In [1]: import numpy as np

In [2]: from numpy import linalg as LA

In [3]: np.set_printoptions(precision=1, suppress=True, linewidth=160)

In [4]: out = np.array([[2, 3, 7], [6, 5, 4], [2, 9, 3]])

In [5]: basis = np.array([[1]])

In [6]: E = np.block([[out, np.array([[2], [-6], [9]])], [np.zeros((1, 3)), basis]])

In [7]: E
Out[7]: 
array([[ 2.,  3.,  7.,  2.],
       [ 6.,  5.,  4., -6.],
       [ 2.,  9.,  3.,  9.],
       [ 0.,  0.,  0.,  1.]])

In [8]: rng = np.random.default_rng(882365)

In [9]: idx = rng.permutation(4)

In [10]: idx
Out[10]: array([1, 2, 0, 3])

In [11]: out = E[idx][:, idx]

In [12]: np.sort(np.abs(LA.eigvals(out)))
Out[12]: array([ 1. ,  4.1,  4.1, 13.9])

In [13]: np.allclose(out, E)
Out[13]: False

In [14]: np.trace(out)
Out[14]: np.float64(11.0)

In [15]: np.round(LA.det(out), 1), round(float(LA.det(E[idx])), 1)
Out[15]: (np.float64(236.0), 236.0)

In [16]: out
Out[16]: 
array([[ 5.,  4.,  6., -6.],
       [ 9.,  3.,  2.,  9.],
       [ 3.,  7.,  2.,  2.],
       [ 0.,  0.,  0.,  1.]])

In [17]: LA.matrix_power(out, 4)
Out[17]: 
array([[16213., 12562., 10486.,  2474.],
       [16140., 12261.,  9980.,  3360.],
       [13326., 10681.,  8504.,  2237.],
       [    0.,     0.,     0.,     1.]])

In [18]: np.round(LA.det(out), 1)
Out[18]: np.float64(236.0)

In [19]: np.trace(out)
Out[19]: np.float64(11.0)

In [20]: round(np.log10(LA.cond(E)))
Out[20]: 2

In [21]: [round(float(x), 1) for x in LA.svd(E, compute_uv=False)[:3]]
Out[21]: [14.8, 10.7, 4.5]

In [22]: O = E.astype(float).copy()

In [23]: for j in range(4):
    ...:     O[:, j] -= O[:, :j] @ (O[:, :j].T @ O[:, j])
    ...:     O[:, j] /= LA.norm(O[:, j])
    ...: 

In [24]: np.round(O.T @ E, 1) + 0
Out[24]: 
array([[ 6.6,  8.1,  6.6, -2.1],
       [ 0. ,  7. ,  2. , 10.6],
       [ 0. ,  0. ,  5.1,  1.9],
       [ 0. ,  0. ,  0. ,  1. ]])

In [25]: O.round(1) + 0
Out[25]: 
array([[ 0.3,  0.1,  1. ,  0. ],
       [ 0.9, -0.3, -0.3,  0. ],
       [ 0.3,  0.9, -0.2,  0. ],
       [ 0. ,  0. ,  0. ,  1. ]])

In [26]: O, R = LA.qr(E)

In [27]: np.trace(O @ O.T)
Out[27]: np.float64(4.0)

In [28]: O
Out[28]: 
array([[-0.3,  0.1, -1. ,  0. ],
       [-0.9, -0.3,  0.3,  0. ],
       [-0.3,  0.9,  0.2,  0. ],
       [-0. ,  0. , -0. ,  1. ]])

In [29]: np.round(O.T @ O, 1) + 0
Out[29]: 
array([[1., 0., 0., 0.],
       [0., 1., 0., 0.],
       [0., 0., 1., 0.],
       [0., 0., 0., 1.]])

In [30]: O @ R
Out[30]: 
array([[ 2.,  3.,  7.,  2.],
       [ 6.,  5.,  4., -6.],
       [ 2.,  9.,  3.,  9.],
       [ 0.,  0.,  0.,  1.]])

In [31]: mat = np.load("mat.npy")

In [32]: mat.round(1) + 0
Out[32]: 
array([[ 0. , -0.1,  2. ],
       [-0.2, -0.1,  3. ],
       [ 0. , -0.1, -1.9],
       [-0.1,  0. , -1. ],
       [-0.1,  0. , -0.4],
       [ 0. ,  0. ,  0.6],
       [-0.1,  0.1, -0.5],
       [ 0. ,  0. ,  3.7],
       [-0.1,  0. , -3.9],
       [ 0. , -0.1,  1.9],
       [ 0.1,  0.1, -0.7],
       [ 0. ,  0. ,  2.8],
       [ 0.1,  0. ,  4.1]])

In [33]: # column 2 is much longer than the rest

In [34]: np.round(LA.norm(mat, 2) / LA.norm(mat), 1)
Out[34]: np.float64(1.0)

In [35]: Ac = mat - mat.mean(axis=0)

In [36]: evecs = LA.svd(Ac)[2][:1]

In [37]: out = Ac - Ac @ evecs.T @ evecs

In [38]: round(float(LA.norm(out) / LA.norm(Ac)), 1)
Out[38]: 0.0

In [39]: np.cov(Ac @ evecs.T, rowvar=False)
Out[39]: array(5.8)

In [40]: proj = mat @ LA.solve(mat.T @ mat, mat.T)

In [41]: np.diag(proj)
Out[41]: array([0.1, 0.6, 0.2, 0.2, 0.1, 0.1, 0.4, 0.3, 0.3, 0.1, 0.2, 0.2, 0.3])

In [42]: np.round(proj @ mat[:, 1], 1) + 0
Out[42]: array([-0.1, -0.1, -0.1,  0. ,  0. ,  0. ,  0.1,  0. ,  0. , -0.1,  0.1,  0. ,  0. ])

In [43]: np.allclose(proj @ proj, proj)
Out[43]: True

In [44]: np.round(LA.eigvalsh(proj), 1) + 0
Out[44]: array([0., 0., 0., 0., 0., 0., 0., 0., 0., 0., 1., 1., 1.])

In [45]: out = np.array([[1, -5], [-4, 2]])

In [46]: basis = np.array([[4, 1], [-2, -3]])

In [47]: m1 = np.kron(out, basis)

In [48]: m1
Out[48]: 
array([[  4,   1, -20,  -5],
       [ -2,  -3,  10,  15],
       [-16,  -4,   8,   2],
       [  8,  12,  -4,  -6]])

In [49]: O = m1.astype(float).copy()

In [50]: for j in range(4):
    ...:     O[:, j] -= O[:, :j] @ (O[:, :j].T @ O[:, j])
    ...:     O[:, j] /= LA.norm(O[:, j])
    ...: 

In [51]: np.round(O.T @ m1, 1) + 0
Out[51]: 
array([[ 18.4,   9.2, -14.1,  -7.1],
       [  0. ,   9.2,   0. ,  -7.1],
       [  0. ,   0. ,  19.5,   9.8],
       [  0. ,   0. ,   0. ,   9.8]])

In [52]: np.round(O.T @ O, 1) + 0
Out[52]: 
array([[1., 0., 0., 0.],
       [0., 1., 0., 0.],
       [0., 0., 1., 0.],
       [0., 0., 0., 1.]])

In [53]: O
Out[53]: 
array([[ 0.2, -0.1, -0.9,  0.4],
       [-0.1, -0.2,  0.4,  0.9],
       [-0.9,  0.4, -0.2,  0.1],
       [ 0.4,  0.9,  0.1,  0.2]])
